In [1]: import numpy as np

In [2]: np.set_printoptions(precision=1, suppress=True, linewidth=160, legacy="1.25")

In [3]: tidy = lambda a: np.round(a, 1) + 0

In [4]: E = np.array([[0.0, -1.0, 1.2, -0.5, 0.2, 1.4, -0.3, 0.4],
   ...:     [0.1, 1.8, -0.1, -1.5, -1.6, -0.1, 1.3, -0.4],
   ...:     [-1.4, 1.8, 0.1, 1.8, 0.1, -1.2, -0.6, 0.4],
   ...:     [-1.2, 0.4, 0.8, -0.9, -1.9, 2.4, -0.3, 0.4],
   ...:     [-1.7, 2.4, 0.0, 1.6, 0.2, -1.6, -0.5, 0.5]])

In [5]: E.reshape(2, -1)
Out[5]: 
array([[ 0. , -1. ,  1.2, -0.5,  0.2,  1.4, -0.3,  0.4,  0.1,  1.8, -0.1, -1.5, -1.6, -0.1,  1.3, -0.4, -1.4,  1.8,  0.1,  1.8],
       [ 0.1, -1.2, -0.6,  0.4, -1.2,  0.4,  0.8, -0.9, -1.9,  2.4, -0.3,  0.4, -1.7,  2.4,  0. ,  1.6,  0.2, -1.6, -0.5,  0.5]])

In [6]: print(E.ravel(order="F"))
[ 0.   0.1 -1.4 -1.2 -1.7 -1.   1.8  1.8  0.4  2.4  1.2 -0.1  0.1  0.8  0.  -0.5 -1.5  1.8 -0.9  1.6  0.2 -1.6  0.1 -1.9  0.2  1.4 -0.1 -1.2  2.4 -1.6 -0.3
  1.3 -0.6 -0.3 -0.5  0.4 -0.4  0.4  0.4  0.5]

In [7]: t3 = E.reshape(5, 2, -1)

In [8]: print(np.einsum("ihd,jhd->hij", t3, t3).shape)
(2, 5, 5)

In [9]: np.swapaxes(t3, 1, 2)[0]
Out[9]: 
array([[ 0. ,  0.2],
       [-1. ,  1.4],
       [ 1.2, -0.3],
       [-0.5,  0.4]])

In [10]: tidy(t3.sum(axis=1))
Out[10]: 
array([[ 0.2,  0.4,  0.9, -0.1],
       [-1.5,  1.7,  1.2, -1.9],
       [-1.3,  0.6, -0.5,  2.2],
       [-3.1,  2.8,  0.5, -0.5],
       [-1.5,  0.8, -0.5,  2.1]])

In [11]: M = np.load("case5.npy")

In [12]: tidy(M)
Out[12]: 
array([[-0.4,  0.2,  0.9],
       [-0.1, -1. ,  0.2],
       [ 0.9,  0. ,  0.4]])

In [13]: # columns are unit length and at right angles

In [14]: out = np.linalg.inv(M)

In [15]: print((np.abs(out) > 1e-9).astype(int))
[[1 1 1]
 [1 1 1]
 [1 1 1]]

In [16]: tidy(out)
Out[16]: 
array([[-0.4, -0.1,  0.9],
       [ 0.2, -1. ,  0. ],
       [ 0.9,  0.2,  0.4]])

In [17]: tidy(M @ out)
Out[17]: 
array([[1., 0., 0.],
       [0., 1., 0.],
       [0., 0., 1.]])

In [18]: tidy(np.linalg.slogdet(M)[0])
Out[18]: 1.0

In [19]: np.allclose(out, M.T)
Out[19]: True

In [20]: tidy(np.linalg.inv(out))
Out[20]: 
array([[-0.4,  0.2,  0.9],
       [-0.1, -1. ,  0.2],
       [ 0.9,  0. ,  0.4]])

In [21]: tidy(np.linalg.det(M) * out)
Out[21]: 
array([[-0.4, -0.1,  0.9],
       [ 0.2, -1. ,  0. ],
       [ 0.9,  0.2,  0.4]])

In [22]: x0 = np.array([0, 1, 0])

In [23]: rhs = M @ x0

In [24]: beta, lr = np.zeros(3), 1 / np.linalg.norm(M, 2) ** 2

In [25]: for i in range(15):
    ...:     beta -= lr * M.T @ (M @ beta - rhs)
    ...:     if i % 5 == 0: print(i, round(np.linalg.norm(M @ beta - rhs), 1))
    ...: 
0 0.0
5 0.0
10 0.0

In [26]: tidy(np.linalg.cond(M))
Out[26]: 1.0

In [27]: tidy(beta)
Out[27]: array([0., 1., 0.])

In [28]: hat = np.triu(np.array([[4, 5, 3], [3, 4, 3], [3, 2, 2]]), 1) + np.eye(3)

In [29]: out = hat @ M @ np.linalg.inv(hat)

In [30]: tidy(np.linalg.det(out))
Out[30]: 1.0

In [31]: tidy(np.poly(out))
Out[31]: array([ 1.,  1., -1., -1.])

In [32]: tidy(hat @ M - M @ hat)
Out[32]: 
array([[ 2.2, -3.1,  2.6],
       [ 2.8,  0.5,  4.4],
       [ 0. , -4.6, -2.7]])

In [33]: tidy(out)
Out[33]: 
array([[  1.8, -13.6,  38.6],
       [  2.6, -14.3,  36.3],
       [  0.9,  -4.6,  11.5]])

In [34]: t3 = np.stack([M, 4 * M, M[::-1]])

In [35]: np.linalg.matrix_rank(t3.reshape(3, -1))
Out[35]: 2

In [36]: print(t3.shape)
(3, 3, 3)

In [37]: tidy(np.einsum("bij,cij->bc", t3, t3))
Out[37]: 
array([[ 3., 12.,  1.],
       [12., 48.,  4.],
       [ 1.,  4.,  3.]])

In [38]: tidy(np.linalg.det(t3))
Out[38]: array([ 1., 64., -1.])

In [39]: mat = np.loadtxt("mat.csv", delimiter=",")

In [40]: tidy(mat)
Out[40]: 
array([[ 0.3,  0. , -0.8,  0.3],
       [ 0.4, -0.3, -1.4,  0. ],
       [-0.4, -0.2,  1. , -0.8],
       [-0.2,  0.2,  0.7,  0.1],
       [-0.3, -0.4,  0.6, -1. ],
       [ 0.8,  0.8, -1.6,  2.1],
       [ 0.1, -0.2, -0.3, -0.2],
       [-0.3, -0.5,  0.5, -1.1]])

In [41]: # rank 2

In [42]: [round(float(x), 1) for x in np.linalg.svd(mat, compute_uv=False)[:3]]
Out[42]: [3.9, 1.6, 0.0]

In [43]: np.argsort(-np.linalg.norm(mat, axis=0).round(6), kind="stable")[:3]
Out[43]: array([2, 3, 1])

In [44]: Uu, s, VT = np.linalg.svd(mat, full_matrices=False)

In [45]: Uu.shape, s.shape, VT.shape
Out[45]: ((8, 4), (4,), (4, 4))

In [46]: tidy(VT @ VT.T)
Out[46]: 
array([[1., 0., 0., 0.],
       [0., 1., 0., 0.],
       [0., 0., 1., 0.],
       [0., 0., 0., 1.]])

In [47]: print(tidy(Uu.T @ Uu))
[[1. 0. 0. 0.]
 [0. 1. 0. 0.]
 [0. 0. 1. 0.]
 [0. 0. 0. 1.]]

In [48]: np.abs(Uu[:, 0]).round(6).argmax()
Out[48]: 5

In [49]: Uu, s, VT = np.linalg.svd(mat)

In [50]: np.argmax(s[:-1] / (s[1:] + 1e-6)) + 1
Out[50]: 2

In [51]: tidy(s)
Out[51]: array([3.9, 1.6, 0. , 0. ])

In [52]: out = Uu[:, :2] @ np.diag(s[:2]) @ VT[:2]

In [53]: np.linalg.matrix_rank(mat, rtol=0.05)
Out[53]: 2

In [54]: np.linalg.matrix_rank(out)
Out[54]: 2

In [55]: tidy(np.linalg.norm(mat - out, 2)), tidy(s[2])
Out[55]: (0.0, 0.0)

In [56]: np.unique(mat.round(6), axis=0).shape
Out[56]: (8, 4)

In [57]: np.abs(np.diag(np.linalg.qr(mat)[1])) > 1e-9
Out[57]: array([ True,  True, False, False])

In [58]: tidy(np.trace(np.linalg.pinv(mat) @ mat))
Out[58]: 2.0

In [59]: m1 = np.load("sample1.npy")

In [60]: m1
Out[60]: 
array([[0, 1, 0, 1, 0, 0],
       [1, 0, 0, 0, 0, 1],
       [0, 0, 0, 1, 0, 0],
       [1, 0, 1, 0, 0, 0],
       [0, 0, 0, 0, 0, 1],
       [0, 1, 0, 0, 1, 0]])

In [61]: np.trace(m1 @ m1 @ m1) // 6
Out[61]: 0

In [62]: np.argwhere(np.triu(m1))
Out[62]: 
array([[0, 1],
       [0, 3],
       [1, 5],
       [2, 3],
       [4, 5]])

In [63]: m1 @ m1
Out[63]: 
array([[2, 0, 1, 0, 0, 1],
       [0, 2, 0, 1, 1, 0],
       [1, 0, 1, 0, 0, 0],
       [0, 1, 0, 2, 0, 0],
       [0, 1, 0, 0, 1, 0],
       [1, 0, 0, 0, 0, 2]])

In [64]: Lm = np.diag(m1.sum(axis=1)) - m1

In [65]: (np.linalg.eigvalsh(Lm) < 1e-8).sum()
Out[65]: 1

In [66]: Lm @ np.ones(6)
Out[66]: array([0., 0., 0., 0., 0., 0.])

In [67]: round(np.linalg.det(Lm[1:, 1:]))
Out[67]: 1

In [68]: np.trace(m1)
Out[68]: 0

In [69]: print(tidy(np.abs(np.linalg.eigvals(m1)).max()))
1.8

In [70]: np.allclose(m1, m1.T)
Out[70]: True

In [71]: np.linalg.matrix_power(m1, 2)
Out[71]: 
array([[2, 0, 1, 0, 0, 1],
       [0, 2, 0, 1, 1, 0],
       [1, 0, 1, 0, 0, 0],
       [0, 1, 0, 2, 0, 0],
       [0, 1, 0, 0, 1, 0],
       [1, 0, 0, 0, 0, 2]])

In [72]: tidy(np.sort(np.abs(np.linalg.eigvals(m1))))
Out[72]: array([0.4, 0.4, 1.2, 1.2, 1.8, 1.8])

In [73]: (m1 + m1.T) / 2
Out[73]: 
array([[0., 1., 0., 1., 0., 0.],
       [1., 0., 0., 0., 0., 1.],
       [0., 0., 0., 1., 0., 0.],
       [1., 0., 1., 0., 0., 0.],
       [0., 0., 0., 0., 0., 1.],
       [0., 1., 0., 0., 1., 0.]])

In [74]: q, evecs = np.linalg.qr(m1[:, :5])[0], np.linalg.qr(m1[:, 5:])[0]

In [75]: s = np.linalg.svd(q.T @ evecs, compute_uv=False)

In [76]: (s > 0.9).sum()
Out[76]: 0

In [77]: tidy(np.linalg.norm(q @ q.T - evecs @ evecs.T, 2))
Out[77]: 1.0

In [78]: tidy(s)
Out[78]: array([0.7])

In [79]: out = np.array([[-6, -4, 9],
    ...:     [-1, -5, 3],
    ...:     [-9, 9, 1],
    ...:     [2, -8, 5],
    ...:     [-8, 6, 3],
    ...:     [6, 6, -6]])

In [80]: print(np.linalg.matrix_rank(np.vstack([m1, out.T])))
6

In [81]: np.vstack([m1, out.T]).shape
Out[81]: (9, 6)

In [82]: F = np.loadtxt("m.csv", delimiter=",")

In [83]: F
Out[83]: 
array([[ -9.,  15., -18.],
       [ -6.,  10., -12.],
       [  0.,   0.,   0.],
       [ -3.,   5.,  -6.],
       [  0.,   0.,   0.],
       [  9., -15.,  18.],
       [ -6.,  10., -12.],
       [  6., -10.,  12.]])

In [84]: Uu, s, VT = np.linalg.svd(F)

In [85]: tidy(s)
Out[85]: array([46.6,  0. ,  0. ])

In [86]: out = Uu[:, :1] @ np.diag(s[:1]) @ VT[:1]

In [87]: print(tidy(out))
[[ -9.  15. -18.]
 [ -6.  10. -12.]
 [  0.   0.   0.]
 [ -3.   5.  -6.]
 [  0.   0.   0.]
 [  9. -15.  18.]
 [ -6.  10. -12.]
 [  6. -10.  12.]]

In [88]: print(np.linalg.matrix_rank(F, rtol=0.05))
1

In [89]: tidy(np.abs(F - out).max())
Out[89]: 0.0
